>>> import numpy as np
>>> np.set_printoptions(precision=3, suppress=True, linewidth=100, legacy="1.25")
>>> F = np.load("layer6.npy")
>>> F
array([[0, 0, 0, 0, 1],
       [0, 0, 1, 1, 3],
       [0, 0, 0, 3, 3],
       [0, 0, 0, 0, 1],
       [0, 0, 0, 0, 0]])
>>> left, s, vt = np.linalg.svd(F)
>>> np.argmax(s[:-1] / (s[1:] + 1e-6)) + 1
3
>>> s
array([5.324, 1.547, 0.515, 0.   , 0.   ])
>>> M2 = left[:, :3] @ np.diag(s[:3]) @ vt[:3]
>>> M2.round(3) + 0
array([[0., 0., 0., 0., 1.],
       [0., 0., 1., 1., 3.],
       [0., 0., 0., 3., 3.],
       [0., 0., 0., 0., 1.],
       [0., 0., 0., 0., 0.]])
>>> np.linalg.matrix_rank(M2)
3
>>> np.linalg.matrix_rank(F, rtol=0.05)
3
>>> F[4] @ F[0]
0
>>> round(np.linalg.norm(F) ** 2 / np.linalg.norm(F, 2) ** 2, 3)
1.094
>>> round(float(np.linalg.norm(F[4] - F[0])), 3)
1.0
>>> G = F.T @ F
>>> G
array([[ 0,  0,  0,  0,  0],
       [ 0,  0,  0,  0,  0],
       [ 0,  0,  1,  1,  3],
       [ 0,  0,  1, 10, 12],
       [ 0,  0,  3, 12, 20]])
>>> (F @ F.T).shape
(5, 5)
>>> arr = np.load("mat.npy")
>>> arr
array([[  6,  -6,   6,   0,   3,  -3,   3,   3,   3,   0,  -3,   6,  -6,   3,   6,   0],
       [ -2,   2,  -2,   0,  -1,   1,  -1,  -1,  -1,   0,   1,  -2,   2,  -1,  -2,   0],
       [  8,  -8,   8,   0,   4,  -4,   4,   4,   4,   0,  -4,   8,  -8,   4,   8,   0],
       [-12,  12, -12,   0,  -6,   6,  -6,  -6,  -6,   0,   6, -12,  12,  -6, -12,   0],
       [  6,  -6,   6,   0,   3,  -3,   3,   3,   3,   0,  -3,   6,  -6,   3,   6,   0],
       [  8,  -8,   8,   0,   4,  -4,   4,   4,   4,   0,  -4,   8,  -8,   4,   8,   0],
       [ 12, -12,  12,   0,   6,  -6,   6,   6,   6,   0,  -6,  12, -12,   6,  12,   0],
       [  0,   0,   0,   0,   0,   0,   0,   0,   0,   0,   0,   0,   0,   0,   0,   0],
       [ 10, -10,  10,   0,   5,  -5,   5,   5,   5,   0,  -5,  10, -10,   5,  10,   0],
       [ -4,   4,  -4,   0,  -2,   2,  -2,  -2,  -2,   0,   2,  -4,   4,  -2,  -4,   0],
       [ 14, -14,  14,   0,   7,  -7,   7,   7,   7,   0,  -7,  14, -14,   7,  14,   0],
       [  2,  -2,   2,   0,   1,  -1,   1,   1,   1,   0,  -1,   2,  -2,   1,   2,   0]])
>>> u = np.array([-1, 1, 1])
>>> np.polyval(u, arr[2])
array([-55, -71, -55,   1, -11, -19, -11, -11, -11,   1, -19, -55, -71, -11, -55,   1])
>>> np.cross(arr[2, :3], arr[8, :3])
array([0, 0, 0])
>>> np.convolve(arr[2], u)
array([ -8,  16,  -8,   0,   4,   8,  -4,  -4,   4,   8,   8, -12,  12,  -4, -12,  12,   8,   0])
>>> rank = np.linalg.matrix_rank(arr)
>>> rank
1
>>> null = np.linalg.svd(arr)[2][rank:].T
>>> [int(np.linalg.matrix_rank(arr[:i])) for i in range(1, len(arr) + 1)]
[1, 1, 1, 1, 1, 1, 1, 1, 1, 1, 1, 1]
>>> [int(np.linalg.matrix_rank(np.delete(arr, i, axis=0))) for i in range(12)]
[1, 1, 1, 1, 1, 1, 1, 1, 1, 1, 1, 1]
>>> np.linalg.matrix_rank(arr.T @ arr), np.linalg.matrix_rank(arr @ arr.T)
(1, 1)
>>> [int(np.linalg.matrix_rank(arr[:, :j + 1])) for j in range(16)]
[1, 1, 1, 1, 1, 1, 1, 1, 1, 1, 1, 1, 1, 1, 1, 1]
>>> null.shape
(16, 15)
>>> left, s, vt = np.linalg.svd(arr)
>>> V = vt[:(s > 1e-8).sum()]
>>> rng = np.random.default_rng(754117)
>>> vec = arr[5] + -1 * arr[10] + rng.integers(2) * np.eye(16)[10]
>>> vec
array([-6.,  6., -6.,  0., -3.,  3., -3., -3., -3.,  0.,  3., -6.,  6., -3., -6.,  0.])
>>> round(float(np.linalg.norm(vec - V.T @ V @ vec)), 3)
0.0
>>> np.allclose(V.T @ V @ vec, vec)
True
>>> left, s, vt = np.linalg.svd(arr)
>>> s.round(3) + 0
array([79.133,  0.   ,  0.   ,  0.   ,  0.   ,  0.   ,  0.   ,  0.   ,  0.   ,  0.   ,  0.   ,
        0.   ])
>>> M2 = left[:, :1] @ np.diag(s[:1]) @ vt[:1]
>>> round(float(np.abs(arr - M2).max()), 3)
0.0
>>> u = np.array([-6, -4, 9, 4, 3, -4, -6, 1])
>>> g = np.array([0, 2, 1, 0, 0])
>>> J = np.outer(u, g)
>>> J
array([[  0, -12,  -6,   0,   0],
       [  0,  -8,  -4,   0,   0],
       [  0,  18,   9,   0,   0],
       [  0,   8,   4,   0,   0],
       [  0,   6,   3,   0,   0],
       [  0,  -8,  -4,   0,   0],
       [  0, -12,  -6,   0,   0],
       [  0,   2,   1,   0,   0]])
>>> w1 = np.array([[1, -3, 3], [5, -2, -5], [-3, -4, 4], [5, -5, 4], [4, 2, 0]])
>>> coef = np.array([2, 5, 3])
>>> H = np.maximum(J @ w1 + coef, 0)
>>> H
array([[ 0, 53, 39],
       [ 0, 37, 27],
       [65,  0,  0],
       [30,  0,  0],
       [23,  0,  0],
       [ 0, 37, 27],
       [ 0, 53, 39],
       [ 9,  0,  0]])
>>> (H > 0).astype(int)
array([[0, 1, 1],
       [0, 1, 1],
       [1, 0, 0],
       [1, 0, 0],
       [1, 0, 0],
       [0, 1, 1],
       [0, 1, 1],
       [1, 0, 0]])
>>> np.linalg.matrix_rank(H)
3
>>> basis = np.array([[-8, -8], [-9, -5], [-1, 9]])
>>> (H @ basis).round(6).argmax(axis=1)
array([1, 1, 0, 0, 0, 1, 1, 0])
>>> t = np.radians(15)
>>> Rm = np.eye(5)
>>> Rm[3, 3] = Rm[0, 0] = np.cos(t)
>>> Rm[3, 0], Rm[0, 3] = -np.sin(t), np.sin(t)
>>> Rm
array([[ 0.966,  0.   ,  0.   ,  0.259,  0.   ],
       [ 0.   ,  1.   ,  0.   ,  0.   ,  0.   ],
       [ 0.   ,  0.   ,  1.   ,  0.   ,  0.   ],
       [-0.259,  0.   ,  0.   ,  0.966,  0.   ],
       [ 0.   ,  0.   ,  0.   ,  0.   ,  1.   ]])
>>> M2 = J @ Rm.T
>>> np.round(np.linalg.det(Rm), 3), np.round(np.trace(Rm), 3)
(1.0, 4.932)
>>> np.allclose(J @ J.T, M2 @ M2.T)
True
>>> left, s, vt = np.linalg.svd(J)
>>> s.round(3) + 0
array([32.481,  0.   ,  0.   ,  0.   ,  0.   ])
>>> M2 = left[:, :1] @ np.diag(s[:1]) @ vt[:1]
>>> np.linalg.matrix_rank(J, rtol=0.05)
1
>>> np.linalg.matrix_rank(M2)
1
>>> round(np.linalg.norm(J - M2, 2), 3), np.round(s[1], 3)
(0.0, 0.0)
>>> mat = np.loadtxt("w.csv", delimiter=",")
>>> mat
array([[357., 191., 198., 364., 299., 289., 296., 227.],
       [191., 270., 206., 271., 195., 140., 213., 127.],
       [198., 206., 236., 290., 234., 205., 181., 187.],
       [364., 271., 290., 510., 419., 343., 359., 317.],
       [299., 195., 234., 419., 416., 332., 267., 277.],
       [289., 140., 205., 343., 332., 330., 231., 265.],
       [296., 213., 181., 359., 267., 231., 308., 202.],
       [227., 127., 187., 317., 277., 265., 202., 263.]])
>>> # symmetric
>>> np.abs(np.diag(np.linalg.qr(J)[1])) > 1e-9
array([False,  True, False, False, False])
>>> np.allclose(J[:-1].T @ np.linalg.lstsq(J[:-1].T, J[-1])[0], J[-1])
True
>>> np.linalg.lstsq(J[:-1].T, J[-1])[2]
1
>>> [round(float(x), 3) for x in np.linalg.svd(mat, compute_uv=False)[:3]]
[2188.032, 218.584, 132.325]
>>> np.linalg.cond(mat) > 100
True
>>> np.argsort(-np.linalg.norm(mat, axis=0).round(6), kind="stable")[:3]
array([3, 4, 0])
>>> left, s, vt = np.linalg.svd(mat)
>>> s
array([2188.032,  218.584,  132.325,   64.941,   52.32 ,   20.382,   11.312,    2.103])
>>> M2 = left[:, :1] @ np.diag(s[:1]) @ vt[:1]
>>> np.linalg.matrix_rank(mat, rtol=0.05)
3
>>> np.linalg.matrix_rank(M2)
1
>>> u, g = mat[6], mat[0]
>>> u @ g
596483.0
>>> u @ u
554945.0
>>> p = (u @ g) / (u @ u) * u
>>> g - p
array([ 38.844, -37.943,   3.452, -21.871,  12.015,  40.709, -35.054,   9.88 ])
>>> np.sort(np.abs(np.linalg.eigvals(mat)))
array([   2.103,   11.312,   20.382,   52.32 ,   64.941,  132.325,  218.584, 2188.032])
>>> mat.inv()
Traceback (most recent call last):
  File "<python-input-88>", line 1, in <module>
    mat.inv()
    ^^^^^^^
AttributeError: 'numpy.ndarray' object has no attribute 'inv'
>>> X = np.load("run7.npy")
>>> X
array([[-1.1  ,  0.3  , -2.1  , -1.7  ,  0.937],
       [-1.9  ,  0.2  , -0.5  ,  1.5  ,  0.811],
       [ 1.3  ,  1.1  ,  0.4  , -0.9  ,  3.249],
       [-0.9  , -0.9  , -0.6  ,  0.4  , -2.783],
       [-0.1  ,  0.8  , -0.8  , -1.5  ,  2.616],
       [ 0.2  , -0.7  , -0.6  , -0.3  , -2.23 ],
       [ 0.1  , -1.1  ,  0.1  ,  1.7  , -3.335],
       [ 0.8  , -0.2  ,  0.1  , -0.2  , -0.452],
       [-1.5  , -1.   ,  1.2  ,  0.5  , -2.907],
       [ 1.3  ,  0.9  , -0.8  , -0.4  ,  2.689],
       [ 0.8  ,  0.3  , -0.4  ,  0.5  ,  1.084],
       [-1.8  ,  2.2  ,  1.1  , -0.2  ,  6.557],
       [-0.4  ,  0.8  ,  1.6  , -0.9  ,  2.544],
       [ 0.2  , -0.3  , -1.1  ,  0.5  , -0.967],
       [ 0.2  ,  2.1  ,  1.2  ,  1.3  ,  6.454],
       [-0.3  , -0.5  ,  0.7  ,  0.5  , -1.527],
       [ 0.5  , -1.4  ,  1.6  , -0.8  , -4.192],
       [ 1.9  , -0.8  , -0.6  , -0.2  , -2.559],
       [ 1.7  ,  0.2  ,  1.3  ,  0.9  ,  0.665],
       [ 0.6  ,  0.3  ,  2.1  , -0.1  ,  0.726],
       [ 0.1  ,  1.   , -2.   , -1.9  ,  2.891],
       [-1.1  , -0.4  , -1.1  , -0.1  , -0.916],
       [ 0.2  ,  1.8  ,  0.8  , -0.7  ,  5.375],
       [-0.4  , -0.3  ,  0.5  ,  0.1  , -0.928],
       [ 0.6  ,  2.4  ,  0.   ,  0.3  ,  7.258],
       [-1.5  , -0.5  ,  1.8  ,  0.8  , -1.606],
       [ 0.6  ,  1.1  ,  2.1  ,  0.4  ,  3.149],
       [-0.4  ,  1.8  , -1.5  , -0.3  ,  5.454],
       [ 0.   ,  0.8  , -1.4  ,  1.2  ,  2.294],
       [ 0.7  , -0.2  ,  0.5  , -0.3  , -0.516],
       [ 1.2  , -1.   ,  0.8  ,  1.6  , -3.076],
       [ 2.   , -2.6  ,  0.4  , -0.7  , -7.865],
       [-1.1  ,  1.2  , -0.5  ,  0.6  ,  3.582]])
>>> M2 = np.c_[X[:, :2] @ np.array([[0, 2], [2, 1]]), np.array([0, 2, 2, 2, 2, 0, 2, 2, 2, 3, 0, 3, 1, 3, 0, 2, 0, 3, 0, 0, 0, 3, 0, 1, 1, 3, 1, 2, 1, 1, 3, 1, 2])]
>>> M2
array([[ 0.6, -1.9,  0. ],
       [ 0.4, -3.6,  2. ],
       [ 2.2,  3.7,  2. ],
       [-1.8, -2.7,  2. ],
       [ 1.6,  0.6,  2. ],
       [-1.4, -0.3,  0. ],
       [-2.2, -0.9,  2. ],
       [-0.4,  1.4,  2. ],
       [-2. , -4. ,  2. ],
       [ 1.8,  3.5,  3. ],
       [ 0.6,  1.9,  0. ],
       [ 4.4, -1.4,  3. ],
       [ 1.6,  0. ,  1. ],
       [-0.6,  0.1,  3. ],
       [ 4.2,  2.5,  0. ],
       [-1. , -1.1,  2. ],
       [-2.8, -0.4,  0. ],
       [-1.6,  3. ,  3. ],
       [ 0.4,  3.6,  0. ],
       [ 0.6,  1.5,  0. ],
       [ 2. ,  1.2,  0. ],
       [-0.8, -2.6,  3. ],
       [ 3.6,  2.2,  0. ],
       [-0.6, -1.1,  1. ],
       [ 4.8,  3.6,  1. ],
       [-1. , -3.5,  3. ],
       [ 2.2,  2.3,  1. ],
       [ 3.6,  1. ,  2. ],
       [ 1.6,  0.8,  1. ],
       [-0.4,  1.2,  1. ],
       [-2. ,  1.4,  3. ],
       [-5.2,  1.4,  1. ],
       [ 2.4, -1. ,  2. ]])
>>> np.linalg.matrix_rank(np.c_[X, M2])
6
>>> np.linalg.matrix_rank(M2)
3
